% python3 -q
>>> import numpy as np
>>> import numpy.linalg as la
>>> np.set_printoptions(precision=4, suppress=True, linewidth=120, sign=" ")
>>> Z = np.array([[0, 1, 2, -2, -1, -2, 0, 1, 2],
...     [-2, 0, 0, -1, 0, 1, 0, -1, 2],
...     [0, -1, 2, 2, 0, 0, -1, 1, -1],
...     [0, -1, 2, 1, 1, 2, -2, -2, -2],
...     [0, 2, -1, 2, -2, 1, -1, -1, 0],
...     [-2, 0, 0, -2, 2, 0, 1, -2, -1],
...     [-1, 2, 2, -1, -2, 0, 1, 1, 2],
...     [1, 2, 2, 0, -1, 0, -1, 2, 0],
...     [-1, 0, -1, 1, 2, -2, 2, 0, -2]])
>>> rng = np.random.default_rng(16)
>>> J = (rng.random((13, 9)) < 0.25) @ Z
>>> J
array([[-3, -1,  1,  1,  4, -2,  2, -1, -4],
       [-3, -1,  1,  1,  3,  1,  0, -3, -2],
       [-1,  2,  2, -1, -2,  0,  1,  1,  2],
       [ 1,  1,  4,  1,  0,  2, -3,  0, -2],
       [-2,  0,  0, -2,  2,  0,  1, -2, -1],
       [ 0,  0,  4, -1,  0,  0, -2, -1,  0],
       [-3,  4,  1, -1, -2,  1,  1, -2,  1],
       [-1,  1,  0,  4,  1,  1, -1, -3, -4],
       [-3,  2,  6, -4,  0,  0,  0, -2,  1],
       [-1,  1,  1, -1,  1, -4,  2,  1,  0],
       [-2,  0,  0, -2,  2,  0,  1, -2, -1],
       [ 0,  0,  0,  0,  0,  0,  0,  0,  0],
       [ 0,  0,  0,  0,  0,  0,  0,  0,  0]])
>>> x = np.array([2, 0, -2, -3, -1, 2, 2, 1, 0])
>>> target = J @ x
>>> np.round(la.pinv(J) @ J, 4) + 0
array([[ 1.,  0.,  0.,  0.,  0.,  0.,  0.,  0.,  0.],
       [ 0.,  1.,  0.,  0.,  0.,  0.,  0.,  0.,  0.],
       [ 0.,  0.,  1.,  0.,  0.,  0.,  0.,  0.,  0.],
       [ 0.,  0.,  0.,  1.,  0.,  0.,  0.,  0.,  0.],
       [ 0.,  0.,  0.,  0.,  1.,  0.,  0.,  0.,  0.],
       [ 0.,  0.,  0.,  0.,  0.,  1.,  0.,  0.,  0.],
       [ 0.,  0.,  0.,  0.,  0.,  0.,  1.,  0.,  0.],
       [ 0.,  0.,  0.,  0.,  0.,  0.,  0.,  1.,  0.],
       [ 0.,  0.,  0.,  0.,  0.,  0.,  0.,  0.,  1.]])
>>> np.round(la.lstsq(J, target)[0], 4) + 0
array([ 2.,  0., -2., -3., -1.,  2.,  2.,  1.,  0.])
>>> target = target + 0.3 * rng.normal(size=13)
>>> target
array([-15.8723, -14.7869,   1.936 , -10.8137,  -0.2968,  -9.9697,  -0.7405, -18.3046,  -7.7663,  -4.9047,  -0.3676,
        -0.5109,  -0.4957])
>>> c, *_ = la.lstsq(J, target)
>>> c
array([ 1.1765, -0.0636, -2.2543, -3.07  , -1.1427,  1.7972,  1.1802,  1.4908, -0.0534])
>>> np.round(J.T @ (target - J @ c), 4) + 0
array([ 0.,  0.,  0.,  0.,  0.,  0.,  0.,  0.,  0.])
>>> c.round()
array([ 1., -0., -2., -3., -1.,  2.,  1.,  1., -0.])
>>> def softmax(z):
...     e = np.exp(z - z.max(axis=-1, keepdims=True))
...     return e / e.sum(axis=-1, keepdims=True)
... 
>>> np.round(softmax(10 * J[6]), 4) + 0
array([ 0.,  1.,  0.,  0.,  0.,  0.,  0.,  0.,  0.])
>>> softmax(J[6])
array([ 0.0008,  0.8252,  0.0411,  0.0056,  0.002 ,  0.0411,  0.0411,  0.002 ,  0.0411])
>>> S = J @ J.T / np.sqrt(9)
>>> softmax(S).round(6).argmax(axis=1)
array([ 0,  1,  8,  3,  0,  8,  6,  7,  8,  9,  0,  0,  0])
>>> softmax(S)[6] @ J
array([-2.9967,  3.7584,  1.5965, -1.357 , -1.7615,  0.8793,  0.8809, -1.9953,  1.0013])
>>> B = np.c_[J[:, :5] @ np.array([[0, 3, 0, 1, 2],
...     [3, 2, 2, 0, 0],
...     [2, 0, 1, 1, 0],
...     [0, 3, 3, 2, 1],
...     [2, 0, 0, 1, 3]]), np.array([0, 2, 2, 1, 0, 3, 3, 0, 1, 0, 2, 2, 1])]
>>> B
array([[  7,  -8,   2,   4,   7,   0],
       [  5,  -8,   2,   3,   4,   2],
       [  6,  -2,   3,  -3,  -9,   2],
       [ 11,   8,   9,   7,   3,   1],
       [  4, -12,  -6,  -4,   0,   0],
       [  8,  -3,   1,   2,  -1,   3],
       [ 10,  -4,   6,  -6, -13,   3],
       [  5,  11,  14,   8,   5,   0],
       [ 18, -17,  -2,  -5, -10,   1],
       [  7,  -4,   0,  -1,   0,   0],
       [  4, -12,  -6,  -4,   0,   2],
       [  0,   0,   0,   0,   0,   2],
       [  0,   0,   0,   0,   0,   1]])
>>> np.round(la.lstsq(J, B[:, 0])[0], 4) + 0
array([ 0.,  3.,  2.,  0.,  2.,  0.,  0.,  0.,  0.])
>>> np.round(la.norm(B - J @ la.lstsq(J, B)[0], axis=0), 4) + 0
array([ 0.    ,  0.    ,  0.    ,  0.    ,  0.    ,  3.7607])
>>> la.matrix_rank(np.c_[J, B])
np.int64(10)
